$ python3 -q
>>> import numpy as np
>>> import numpy.linalg as la
>>> np.set_printoptions(precision=2, suppress=True, linewidth=200)
>>> M = np.load("block18.npy")
>>> M
array([[ 1,  0],
       [ 0, -1]])
>>> Q, vecs = la.qr(M[:, :1])[0], la.qr(M[:, 1:])[0]
>>> sigma = la.svd(Q.T @ vecs, compute_uv=False)
>>> np.degrees(np.arccos(sigma.clip(0, 1)))
array([90.])
>>> (sigma > 0.9).sum()
np.int64(0)
>>> w, vecs = la.eig(M)
>>> np.sort(la.eigvals(la.inv(M)))
array([-1.,  1.])
>>> M @ vecs[:, 0] - w[0] * vecs[:, 0]
array([0., 0.])
>>> np.sort(la.eigvals(M @ M))
array([1., 1.])
>>> X = np.array([[1.0, 1.0, 0.1],
...     [0.2, -1.7, 0.2],
...     [0.3, -0.5, 0.7],
...     [3.0, 3.3, 2.7],
...     [0.6, 1.8, 0.3],
...     [-1.9, 0.0, 1.3],
...     [1.7, 0.2, 1.6],
...     [-1.1, 2.0, 0.6],
...     [-0.8, 0.7, 0.8],
...     [1.8, -1.3, -1.2],
...     [0.9, 0.8, -0.4],
...     [0.3, -0.7, -0.4],
...     [-0.3, -0.3, -0.7],
...     [0.0, -1.5, -0.9],
...     [0.6, 1.7, 0.7],
...     [-0.8, 0.9, 0.4],
...     [-0.4, -0.1, 0.4],
...     [-0.8, 0.7, 0.9],
...     [-1.7, -1.3, -0.1],
...     [-0.6, -1.0, 0.7]])
>>> Xs = (X - X.mean(axis=0)) / X.std(axis=0)
>>> np.argwhere(np.abs(Xs) > 2)
array([[3, 0],
       [3, 1],
       [3, 2]])
>>> Xs.std(axis=0)
array([1., 1., 1.])
>>> b = la.lstsq(np.delete(Xs, 1, axis=1), Xs[:, 1])[0]
>>> np.abs(b).argmax()
np.int64(1)
>>> b
array([0.22, 0.57])
>>> P = X @ la.solve(X.T @ X, X.T)
>>> la.matrix_rank(np.eye(20) - P)
np.int64(17)
>>> d = la.norm(X[:, None] - X[None], axis=-1)
>>> d.shape
(20, 20)
>>> np.flatnonzero(d[7] < d.mean() / 2)
array([ 7, 15])
>>> d[7].round(6).argsort(kind="stable")[:4]
array([ 7, 15,  8, 17])
>>> np.unravel_index(d.round(6).argmax(), d.shape)
(np.int64(3), np.int64(18))
>>> d[:5, :5]
array([[0.  , 2.82, 1.76, 4.01, 0.92],
       [2.82, 0.  , 1.3 , 6.25, 3.52],
       [1.76, 1.3 , 0.  , 5.07, 2.35],
       [4.01, 6.25, 5.07, 0.  , 3.71],
       [0.92, 3.52, 2.35, 3.71, 0.  ]])
>>> (d + 1e9 * np.eye(20)).round(6).argmin(axis=1)
array([10, 13, 16, 14, 14, 17,  2, 15, 17, 11,  0, 12, 11, 11,  4,  8,  2,  8, 19, 16])
>>> m1 = np.load("out18.npy")
>>> m1
array([[ 1.48, -0.21,  3.78],
       [-3.99,  1.65, -9.69],
       [ 0.55, -0.08,  1.93],
       [-0.32, -0.22, -0.39],
       [ 1.18, -0.02,  2.84],
       [-0.1 , -0.08, -0.48],
       [-0.81,  0.22, -1.55],
       [-1.1 ,  0.7 , -1.93],
       [-1.67,  0.6 , -4.32],
       [ 0.75, -0.12,  1.61],
       [-2.24,  0.89, -6.17],
       [-1.86,  0.95, -6.01],
       [ 2.45, -1.16,  5.15],
       [-1.56,  1.18, -4.31],
       [ 0.71, -0.42,  2.06],
       [-0.43, -0.18, -1.81],
       [-0.81,  0.8 , -2.33],
       [-0.01, -0.04, -0.38],
       [ 1.4 , -0.75,  3.67],
       [ 1.12,  0.16,  0.85],
       [-3.01,  1.6 , -8.37],
       [ 2.72, -1.26,  6.67],
       [-1.06,  0.66, -3.67],
       [ 1.24, -0.53,  1.51],
       [ 1.84, -0.85,  3.81],
       [-3.2 ,  2.1 , -8.41],
       [-3.54,  1.75, -7.69]])
>>> B = np.c_[m1[:, :2] @ np.array([[3, 0], [3, 3]]), np.array([0, 0, 1, 5, 5, 5, 5, 3, 1, 5, 1, 3, 3, 2, 5, 2, 2, 3, 0, 3, 0, 3, 0, 3, 0, 4, 3])]
>>> B
array([[ 3.81, -0.63,  0.  ],
       [-7.02,  4.95,  0.  ],
       [ 1.41, -0.24,  1.  ],
       [-1.62, -0.66,  5.  ],
       [ 3.48, -0.06,  5.  ],
       [-0.54, -0.24,  5.  ],
       [-1.77,  0.66,  5.  ],
       [-1.2 ,  2.1 ,  3.  ],
       [-3.21,  1.8 ,  1.  ],
       [ 1.89, -0.36,  5.  ],
       [-4.05,  2.67,  1.  ],
       [-2.73,  2.85,  3.  ],
       [ 3.87, -3.48,  3.  ],
       [-1.14,  3.54,  2.  ],
       [ 0.87, -1.26,  5.  ],
       [-1.83, -0.54,  2.  ],
       [-0.03,  2.4 ,  2.  ],
       [-0.15, -0.12,  3.  ],
       [ 1.95, -2.25,  0.  ],
       [ 3.84,  0.48,  3.  ],
       [-4.23,  4.8 ,  0.  ],
       [ 4.38, -3.78,  3.  ],
       [-1.2 ,  1.98,  0.  ],
       [ 2.13, -1.59,  3.  ],
       [ 2.97, -2.55,  0.  ],
       [-3.3 ,  6.3 ,  4.  ],
       [-5.37,  5.25,  3.  ]])
>>> la.matrix_rank(np.c_[m1, B])
np.int64(4)
>>> np.round(la.lstsq(m1, B[:, 0])[0], 2) + 0
array([3., 3., 0.])
>>> left, sigma, vt = la.svd(m1)
>>> sigma
array([26.06,  1.54,  1.38])
>>> np.argmax(sigma[:-1] / (sigma[1:] + 1e-6)) + 1
np.int64(1)
>>> B = left[:, :1] @ np.diag(sigma[:1]) @ vt[:1]
>>> round(float(np.abs(m1 - B).max()), 2)
0.7
>>> np.round(la.norm(m1 - B, 2), 2), np.round(sigma[1], 2)
(np.float64(1.54), np.float64(1.54))
>>> P = m1 @ la.solve(m1.T @ m1, m1.T)
>>> np.round(la.eigvalsh(P), 2) + 0
array([0., 0., 0., 0., 0., 0., 0., 0., 0., 0., 0., 0., 0., 0., 0., 0., 0., 0., 0., 0., 0., 0., 0., 0., 1., 1., 1.])
>>> np.round(np.trace(P), 2)
np.float64(3.0)
>>> np.allclose(P @ P, P)
True
>>> P @ m1[:, 2]
array([ 3.78, -9.69,  1.93, -0.39,  2.84, -0.48, -1.55, -1.93, -4.32,  1.61, -6.17, -6.01,  5.15, -4.31,  2.06, -1.81, -2.33, -0.38,  3.67,  0.85, -8.37,  6.67, -3.67,  1.51,  3.81, -8.41, -7.69])
>>> labels = m1[:, 0] > np.median(m1[:, 0])
>>> f = m1[labels].mean(axis=0) - m1[~labels].mean(axis=0)
>>> labels.astype(int)
array([1, 0, 1, 0, 1, 1, 0, 0, 0, 1, 0, 0, 1, 0, 1, 0, 0, 1, 1, 1, 0, 1, 0, 1, 1, 0, 0])
>>> f
array([ 3.01, -1.32,  7.3 ])
>>> A = np.loadtxt("data.csv", delimiter=",")
>>> A
array([[4., 0.],
       [0., 2.],
       [0., 0.]])
>>> Q, r_ = la.qr(A)
>>> r_
array([[4., 0.],
       [0., 2.]])
>>> np.abs(np.diag(r_))
array([4., 2.])
>>> vec = np.ones(2)
>>> for _ in range(6):
...     vec = r_ @ vec
...     vec /= la.norm(vec)
...     print(round(vec @ r_ @ vec, 2))
... 
3.6
3.88
3.97
3.99
4.0
4.0
>>> np.round(la.eigvalsh(r_)[-1], 2)
np.float64(4.0)
>>> left, sigma, vt = la.svd(A, full_matrices=False)
>>> left.shape, sigma.shape, vt.shape
((3, 2), (2,), (2, 2))
>>> np.round(np.sqrt((sigma ** 2).sum()), 2), np.round(la.norm(A), 2)
(np.float64(4.47), np.float64(4.47))
>>> (sigma > 1e-8).sum()
np.int64(2)
>>> np.cumsum(sigma ** 2) / np.sum(sigma ** 2)
array([0.8, 1. ])
>>> F = np.load("a.npy")
>>> F
array([[6., 0., 0., 0.],
       [0., 6., 0., 5.],
       [0., 0., 6., 0.],
       [0., 5., 0., 6.]])
>>> theta = np.radians(60)
>>> r_ = np.eye(4)
>>> r_[1, 1] = r_[0, 0] = np.cos(theta)
>>> r_[1, 0], r_[0, 1] = -np.sin(theta), np.sin(theta)
>>> r_
array([[ 0.5 ,  0.87,  0.  ,  0.  ],
       [-0.87,  0.5 ,  0.  ,  0.  ],
       [ 0.  ,  0.  ,  1.  ,  0.  ],
       [ 0.  ,  0.  ,  0.  ,  1.  ]])
>>> B = F @ r_.T
>>> round(la.det(r_), 2), np.trace(r_)
(np.float64(1.0), np.float64(3.0))
>>> np.abs(B - F).max(axis=0)
array([5.2, 5.2, 0. , 0. ])
>>> np.allclose(F @ F.T, B @ B.T)
True
>>> arr = np.loadtxt("run9.csv", delimiter=",")
>>> arr
array([[ 0.,  4.,  0., -1.],
       [-4.,  0., -5., -2.],
       [ 0.,  5.,  0., -5.],
       [ 1.,  2.,  5.,  0.]])
>>> Q, r_ = la.qr(arr)
>>> Q.shape, r_.shape
((4, 4), (4, 4))
>>> Q.round(2) + 0
array([[ 0.  , -0.6 , -0.18, -0.78],
       [ 0.97, -0.07,  0.23,  0.  ],
       [ 0.  , -0.75, -0.23,  0.62],
       [-0.24, -0.28,  0.93,  0.  ]])
>>> np.round(abs(r_[0, 0]), 2), round(float(la.norm(arr[:, 0])), 2)
(np.float64(4.12), 4.12)
>>> feats = np.loadtxt("arr.csv", delimiter=",")
>>> feats
array([[ -1.,   6.,  -1.],
       [  3.,   7.,   8.],
       [  3.,  10.,  12.],
       [  7.,  19.,   4.],
       [ 16.,  20.,  -3.],
       [ 13.,  20., -12.],
       [ 16.,  24., -16.],
       [ 22.,  25., -20.],
       [ 14.,  29., -15.],
       [ 18.,  28.,  -9.],
       [ 24.,  22., -17.],
       [ 33.,  17., -10.],
       [ 39.,   9.,  -2.],
       [ 35.,   8.,   6.],
       [ 34.,   6.,   6.],
       [ 28.,   1.,   6.],
       [ 28.,  -4.,   5.],
       [ 19.,  -3.,   2.],
       [ 19., -11.,  -3.],
       [ 16., -14.,   0.],
       [ 22., -21.,  -3.],
       [ 27., -30.,  -1.],
       [ 32., -24.,  -9.],
       [ 29., -16.,  -5.]])
>>> Xs = feats - feats.mean(axis=0)
>>> left, sigma, vt = la.svd(Xs, full_matrices=False)
>>> la.matrix_rank(Xs)
np.int64(3)
>>> np.round(Xs.mean(axis=0), 2) + 0
array([0., 0., 0.])
>>> np.abs(vt[-1])
array([0.37, 0.28, 0.89])
>>> sigma ** 2 / (sigma ** 2).sum()
array([0.66, 0.23, 0.11])
>>> np.abs(left[:, 0]).argmax()
np.int64(21)
>>> np.searchsorted(np.cumsum(sigma ** 2) / (sigma ** 2).sum(), 0.9) + 1
np.int64(3)
>>> np.round((sigma ** 2).sum() ** 2 / (sigma ** 4).sum(), 2)
np.float64(2.0)
>>> (np.sign(left[:, 0]) == np.sign(left[0, 0])).astype(int)
array([1, 1, 1, 1, 1, 1, 1, 1, 1, 1, 1, 1, 0, 0, 0, 0, 0, 0, 0, 0, 0, 0, 0, 0])
>>> mat = np.load("dump.npy")
>>> mat
array([[ 3.1 ,  9.06, -2.53, -1.22],
       [ 6.07, -0.66,  2.27,  2.62]])
>>> vec = np.array([-1, 0, 2, -1])
>>> np.einsum("ij,j->i", mat, vec)
array([-6.94, -4.15])
>>> mat @ np.ones(4)
array([ 8.41, 10.3 ])
>>> (mat * vec).sum(axis=1)
array([-6.94, -4.15])
>>> mat @ np.eye(4)[2]
array([-2.53,  2.27])
>>> f, g = mat[0], mat[1]
>>> round(f @ f, 2)
np.float64(99.58)
>>> pr = (f @ g) / (f @ f) * f
>>> g - pr
array([ 5.95, -1.01,  2.37,  2.67])
>>> left, sigma, vt = la.svd(mat, full_matrices=False)
>>> (sigma > 1e-8).sum()
np.int64(2)
>>> left.shape, sigma.shape, vt.shape
((2, 2), (2,), (2, 4))
>>> np.round(left.T @ left, 2) + 0
array([[1., 0.],
       [0., 1.]])
>>> np.cumsum(sigma ** 2) / np.sum(sigma ** 2)
array([0.67, 1.  ])
>>> np.abs(left[:, 0]).round(6).argmax()
np.int64(0)
